$ ipython --no-banner

In [1]: import numpy as np

In [2]: import numpy.linalg as la

In [3]: np.set_printoptions(precision=2, suppress=True, linewidth=160)

In [4]: out = np.array([[0, 2], [2, 0]])

In [5]: W2 = np.array([[2, 1, 3, 3], [2, 2, -3, -1], [-3, -2, -1, 1], [2, 1, 1, 0]])

In [6]: J = np.block([[out, np.array([[-1, -3, 1, 2], [-2, 3, 3, 1]])], [np.zeros((4, 2)), W2]])

In [7]: J
Out[7]: 
array([[ 0.,  2., -1., -3.,  1.,  2.],
       [ 2.,  0., -2.,  3.,  3.,  1.],
       [ 0.,  0.,  2.,  1.,  3.,  3.],
       [ 0.,  0.,  2.,  2., -3., -1.],
       [ 0.,  0., -3., -2., -1.,  1.],
       [ 0.,  0.,  2.,  1.,  1.,  0.]])

In [8]: T = np.stack([J, -1 * J, J[::-1]])

In [9]: la.matrix_rank(T)
Out[9]: array([6, 6, 6])

In [10]: la.matrix_rank(T.reshape(3, -1))
Out[10]: np.int64(2)

In [11]: la.det(T)
Out[11]: array([-44., -44.,  44.])

In [12]: la.norm(T, axis=(1, 2))
Out[12]: array([10.39, 10.39, 10.39])

In [13]: T.shape
Out[13]: (3, 6, 6)

In [14]: f = np.array([2, -1, 2, 2, -3, -1])

In [15]: out = J + np.outer(f, np.eye(6)[3])

In [16]: out
Out[16]: 
array([[ 0.,  2., -1., -1.,  1.,  2.],
       [ 2.,  0., -2.,  2.,  3.,  1.],
       [ 0.,  0.,  2.,  3.,  3.,  3.],
       [ 0.,  0.,  2.,  4., -3., -1.],
       [ 0.,  0., -3., -5., -1.,  1.],
       [ 0.,  0.,  2.,  0.,  1.,  0.]])

In [17]: round(float(la.det(out) / la.det(J)), 2), np.round(1 + la.solve(J, f)[3], 2)
Out[17]: (11.36, np.float64(11.36))

In [18]: round(la.det(J), 2)
Out[18]: np.float64(-44.0)

In [19]: J @ J
Out[19]: 
array([[  4.,   0., -11.,  -1.,  13.,   3.],
       [  0.,   4.,  -7.,  -7., -15.,  -2.],
       [  0.,   0.,   3.,   1.,   3.,   8.],
       [  0.,   0.,  15.,  11.,   2.,   1.],
       [  0.,   0.,  -5.,  -4.,  -1.,  -8.],
       [  0.,   0.,   3.,   2.,   2.,   6.]])

In [20]: np.allclose(J @ J.T, J.T @ J)
Out[20]: False

In [21]: (J + J.T) / 2
Out[21]: 
array([[ 0. ,  2. , -0.5, -1.5,  0.5,  1. ],
       [ 2. ,  0. , -1. ,  1.5,  1.5,  0.5],
       [-0.5, -1. ,  2. ,  1.5,  0. ,  2.5],
       [-1.5,  1.5,  1.5,  2. , -2.5,  0. ],
       [ 0.5,  1.5,  0. , -2.5, -1. ,  1. ],
       [ 1. ,  0.5,  2.5,  0. ,  1. ,  0. ]])

In [22]: (J - J.T) / 2
Out[22]: 
array([[ 0. ,  0. , -0.5, -1.5,  0.5,  1. ],
       [ 0. ,  0. , -1. ,  1.5,  1.5,  0.5],
       [ 0.5,  1. ,  0. , -0.5,  3. ,  0.5],
       [ 1.5, -1.5,  0.5,  0. , -0.5, -1. ],
       [-0.5, -1.5, -3. ,  0.5,  0. ,  0. ],
       [-1. , -0.5, -0.5,  1. ,  0. ,  0. ]])

In [23]: la.matrix_power(J, 3)
Out[23]: 
array([[  0.,   8., -61., -48., -36., -11.],
       [  8.,   0.,   5.,  19.,  25., -25.],
       [  0.,   0.,  15.,   7.,  11.,  11.],
       [  0.,   0.,  48.,  34.,  11.,  36.],
       [  0.,   0., -31., -19., -10., -12.],
       [  0.,   0.,  16.,   9.,   7.,   9.]])
